% python3 -q
>>> import numpy as np
>>> from numpy import linalg as LA
>>> np.set_printoptions(suppress=True, linewidth=140)
>>> def tidy(a):
...     return np.round(a, 3) + 0
... 
>>> K = np.loadtxt("layer11.csv", delimiter=",")
>>> K
array([[ 2., -2.,  2., -2.],
       [ 1., -2.,  1., -2.],
       [ 2., -2.,  2., -2.],
       [ 1., -2.,  1., -2.]])
>>> left, s, Vt = LA.svd(K)
>>> np.argmax(s[:-1] / (s[1:] + 1e-6)) + 1
np.int64(2)
>>> M2 = left[:, :2] @ np.diag(s[:2]) @ Vt[:2]
>>> tidy(np.abs(K - M2).max())
np.float64(0.0)
>>> LA.matrix_rank(M2)
np.int64(2)
>>> tidy(LA.norm(K - M2, 2)), tidy(s[2])
(np.float64(0.0), np.float64(0.0))
>>> proj = np.triu(np.array([[1, 0, 1, 2], [0, -2, 1, 1], [0, -2, 1, 1], [0, -1, -2, -1]]), 1) + np.eye(4)
>>> M2 = proj @ K @ LA.inv(proj)
>>> np.trace(M2), np.trace(K)
(np.float64(0.0), np.float64(0.0))
>>> LA.matrix_rank(M2)
np.int64(2)
>>> tidy(np.poly(M2))
array([ 1.,  0., -8.,  0.,  0.])
>>> M2
array([[  6.,  -8.,   8., -20.],
       [  4.,  -6.,   6., -14.],
       [  3.,  -4.,   4., -10.],
       [  1.,  -2.,   2.,  -4.]])
>>> proj @ K - K @ proj
array([[  4.,  -6.,   4., -10.],
       [  3.,  -4.,   4.,  -5.],
       [  1.,  -2.,   1.,  -6.],
       [  0.,   0.,   1.,  -1.]])
>>> r0 = np.array([0, 2])
>>> np.polyval(r0, K[2])
array([2., 2., 2., 2.])
>>> np.convolve(K[2], r0)
array([ 0.,  4., -4.,  4., -4.])
>>> np.correlate(K[2], K[0], "full")
array([ -4.,   8., -12.,  16., -12.,   8.,  -4.])
>>> tidy(LA.norm(K, 2) / LA.norm(K))
np.float64(0.988)
>>> LA.matrix_rank(K, rtol=0.1)
np.int64(2)
>>> LA.cond(K) > 100
np.True_
>>> r0 = np.array([0, 0, 3, 3, 2, 3, 3, 2])
>>> arr = -2 * np.eye(8) + np.outer(r0, r0)
>>> arr
array([[-2.,  0.,  0.,  0.,  0.,  0.,  0.,  0.],
       [ 0., -2.,  0.,  0.,  0.,  0.,  0.,  0.],
       [ 0.,  0.,  7.,  9.,  6.,  9.,  9.,  6.],
       [ 0.,  0.,  9.,  7.,  6.,  9.,  9.,  6.],
       [ 0.,  0.,  6.,  6.,  2.,  6.,  6.,  4.],
       [ 0.,  0.,  9.,  9.,  6.,  7.,  9.,  6.],
       [ 0.,  0.,  9.,  9.,  6.,  9.,  7.,  6.],
       [ 0.,  0.,  6.,  6.,  4.,  6.,  6.,  2.]])
>>> tidy(LA.eigvalsh(arr).min())
np.float64(-2.0)
>>> [round(float(LA.det(arr[:i, :i])), 2) + 0 for i in range(1, 9)]
[-2.0, 4.0, 28.0, -128.0, 320.0, -928.0, 2432.0, -5376.0]
>>> t3 = np.stack([arr, 2 * arr, arr[::-1]])
>>> LA.matrix_rank(t3)
array([8, 8, 8])
>>> tidy(LA.norm(t3, axis=(1, 2)))
array([42.332, 84.664, 42.332])
>>> left, s, Vt = LA.svd(arr)
>>> tidy(s)
array([42.,  2.,  2.,  2.,  2.,  2.,  2.,  2.])
>>> np.argmax(s[:-1] / (s[1:] + 1e-6)) + 1
np.int64(1)
>>> M2 = left[:, :1] @ np.diag(s[:1]) @ Vt[:1]
>>> LA.matrix_rank(arr, rtol=0.05)
np.int64(1)
>>> tidy(LA.norm(arr - M2) / LA.norm(arr))
np.float64(0.125)
>>> (arr != 0).astype(int)
array([[1, 0, 0, 0, 0, 0, 0, 0],
       [0, 1, 0, 0, 0, 0, 0, 0],
       [0, 0, 1, 1, 1, 1, 1, 1],
       [0, 0, 1, 1, 1, 1, 1, 1],
       [0, 0, 1, 1, 1, 1, 1, 1],
       [0, 0, 1, 1, 1, 1, 1, 1],
       [0, 0, 1, 1, 1, 1, 1, 1],
       [0, 0, 1, 1, 1, 1, 1, 1]])
>>> (LA.matrix_power((arr != 0) + (arr.T != 0) + np.eye(8), 8) > 0).astype(int)
array([[1, 0, 0, 0, 0, 0, 0, 0],
       [0, 1, 0, 0, 0, 0, 0, 0],
       [0, 0, 1, 1, 1, 1, 1, 1],
       [0, 0, 1, 1, 1, 1, 1, 1],
       [0, 0, 1, 1, 1, 1, 1, 1],
       [0, 0, 1, 1, 1, 1, 1, 1],
       [0, 0, 1, 1, 1, 1, 1, 1],
       [0, 0, 1, 1, 1, 1, 1, 1]])
>>> np.flatnonzero(LA.matrix_power((arr != 0) + (arr.T != 0) + np.eye(8), 8)[4])
array([2, 3, 4, 5, 6, 7])
>>> data = np.load("w.npy")
>>> data
array([[4, 2, 6, 2, 0],
       [2, 1, 3, 1, 0],
       [6, 3, 9, 3, 0],
       [2, 1, 3, 1, 0],
       [0, 0, 0, 0, 0]])
>>> [round(float(x), 3) for x in LA.svd(data, compute_uv=False)[:3]]
[15.0, 0.0, 0.0]
>>> LA.cond(data) > 100
np.True_
>>> J = np.loadtxt("x.csv", delimiter=",")
>>> J
array([[-1., -5., -3.,  0.,  0.,  0.,  0.,  0.,  0.,  0.],
       [-3., -3., -4.,  0.,  0.,  0.,  0.,  0.,  0.,  0.],
       [ 0.,  4., -3.,  0.,  0.,  0.,  0.,  0.,  0.,  0.],
       [ 0.,  0.,  0.,  8.,  9.,  6.,  0.,  9.,  0.,  3.],
       [ 0.,  0.,  0.,  5.,  8.,  0.,  6.,  9.,  0.,  0.],
       [ 0.,  0.,  0.,  2.,  3.,  8.,  7.,  2.,  6.,  5.],
       [ 0.,  0.,  0.,  4.,  6.,  8.,  9.,  3.,  9.,  2.],
       [ 0.,  0.,  0.,  5.,  1.,  1.,  5.,  9.,  6.,  5.],
       [ 0.,  0.,  0.,  0.,  4.,  7.,  7.,  7.,  2.,  5.],
       [ 0.,  0.,  0.,  6.,  2.,  8.,  6.,  9.,  2.,  9.]])
>>> tidy(LA.norm(J[6], 1)), tidy(LA.norm(J[6], np.inf))
(np.float64(41.0), np.float64(9.0))
>>> tidy(LA.norm(J[6] - J[0]))
np.float64(18.055)
>>> LA.norm(J, axis=1).argmax()
np.int64(9)
